In [1]: import numpy as np

In [2]: np.set_printoptions(suppress=True, linewidth=100)

In [3]: Z = np.array([[4, 1, -2], [-1, 5, 4]])

In [4]: K = np.repeat(Z, 18 // 2, axis=0)

In [5]: rng = np.random.default_rng(39597)

In [6]: K = K + 0.02 * rng.normal(size=K.shape)

In [7]: print(K.round(2))
[[ 3.98  0.97 -1.98]
 [ 3.98  1.01 -1.99]
 [ 4.    1.02 -2.01]
 [ 3.94  1.   -1.98]
 [ 4.03  1.   -2.01]
 [ 3.97  1.03 -2.03]
 [ 4.02  1.   -1.96]
 [ 4.    0.99 -2.  ]
 [ 3.97  0.98 -2.02]
 [-0.97  5.04  3.97]
 [-0.98  4.99  3.98]
 [-0.96  4.99  4.03]
 [-1.02  5.01  3.99]
 [-1.    4.96  3.99]
 [-1.    5.02  4.01]
 [-0.98  5.    3.98]
 [-1.    4.98  4.02]
 [-1.    5.    3.98]]

In [8]: gram = np.cov(K, rowvar=False)

In [9]: print(np.argwhere(np.triu(np.abs(np.corrcoef(K.T)) > 0.8, 1)))
[[0 1]
 [0 2]
 [1 2]]

In [10]: print(np.round(K.std(axis=0), 2))
[2.49 2.   3.  ]

In [11]: print(gram.shape)
(3, 3)

In [12]: print(gram.round(2))
[[ 6.56 -5.27 -7.9 ]
 [-5.27  4.23  6.34]
 [-7.9   6.34  9.51]]

In [13]: Z = K[[15, 13]].astype(float)

In [14]: for _ in range(6):
    ...:     idx = np.linalg.norm(K[:, None] - Z, axis=-1).argmin(axis=1)
    ...:     Z = np.array([K[idx == j].mean(axis=0) for j in range(2)])
    ...: 

In [15]: print(idx)
[1 1 1 1 1 1 1 1 1 0 0 0 0 0 0 0 0 0]

In [16]: print(np.round(Z[1] - Z[0], 2))
[ 4.98 -4.   -5.99]

In [17]: print(np.bincount(idx))
[9 9]

In [18]: print(Z.round(2))
[[-0.99  5.    4.  ]
 [ 3.99  1.   -2.  ]]

In [19]: Y = np.c_[K[:, :1] @ np.array([[-2]]), np.array([2, 1, 1, 3, 2, 3, 0, 0, 3, 1, 2, 3, 1, 0, 2, 0, 1, 3])]

In [20]: print(Y.round(2))
[[-7.96  2.  ]
 [-7.96  1.  ]
 [-8.01  1.  ]
 [-7.89  3.  ]
 [-8.06  2.  ]
 [-7.94  3.  ]
 [-8.03  0.  ]
 [-8.01  0.  ]
 [-7.94  3.  ]
 [ 1.94  1.  ]
 [ 1.97  2.  ]
 [ 1.92  3.  ]
 [ 2.03  1.  ]
 [ 2.    0.  ]
 [ 1.99  2.  ]
 [ 1.97  0.  ]
 [ 2.01  1.  ]
 [ 2.    3.  ]]

In [21]: print(np.linalg.matrix_rank(Y))
2

In [22]: print(np.round(np.linalg.norm(np.linalg.qr(K)[0].T @ Y, axis=0) ** 2 / ((Y ** 2).sum(axis=0) + 1e-12), 2))
[1.   0.68]

In [23]: print(np.round(np.linalg.lstsq(K, Y[:, 0])[0], 2) + 0)
[-2.  0.  0.]

In [24]: print(np.round(np.linalg.norm(Y - K @ np.linalg.lstsq(K, Y)[0], axis=0), 2) + 0)
[0.   4.57]

In [25]: d = np.linalg.norm(K[:, None] - K[None], axis=-1)

In [26]: print(d[16].round(2))
[8.77 8.76 8.78 8.74 8.81 8.77 8.76 8.79 8.78 0.09 0.05 0.05 0.05 0.04 0.05 0.05 0.   0.05]

In [27]: print(np.linalg.matrix_rank(d ** 2))
5

In [28]: print(d.shape)
(18, 18)

In [29]: print(np.flatnonzero(d[16] < d.mean() / 2))
[ 9 10 11 12 13 14 15 16 17]

In [30]: print(d[:5, :5].round(2))
[[0.   0.04 0.05 0.05 0.06]
 [0.04 0.   0.03 0.04 0.06]
 [0.05 0.03 0.   0.07 0.03]
 [0.05 0.04 0.07 0.   0.09]
 [0.06 0.06 0.03 0.09 0.  ]]

In [31]: print(d.mean(axis=1).argmax())
4

In [32]: print(np.unravel_index(d.round(6).argmax(), d.shape))
(np.int64(4), np.int64(14))

In [33]: print((d + 1e9 * np.eye(18)).round(6).argmin(axis=1))
[ 7  2  1  1  7  1  7  2  7 15 15 16 17 10 12 10 13 12]

In [34]: print(np.round(np.linalg.norm(K, axis=1), 2))
[4.55 4.57 4.59 4.53 4.61 4.57 4.58 4.58 4.56 6.49 6.46 6.48 6.48 6.44 6.51 6.47 6.48 6.47]

In [35]: print(d[16].round(6).argsort(kind="stable")[:4])
[16 13 11 10]
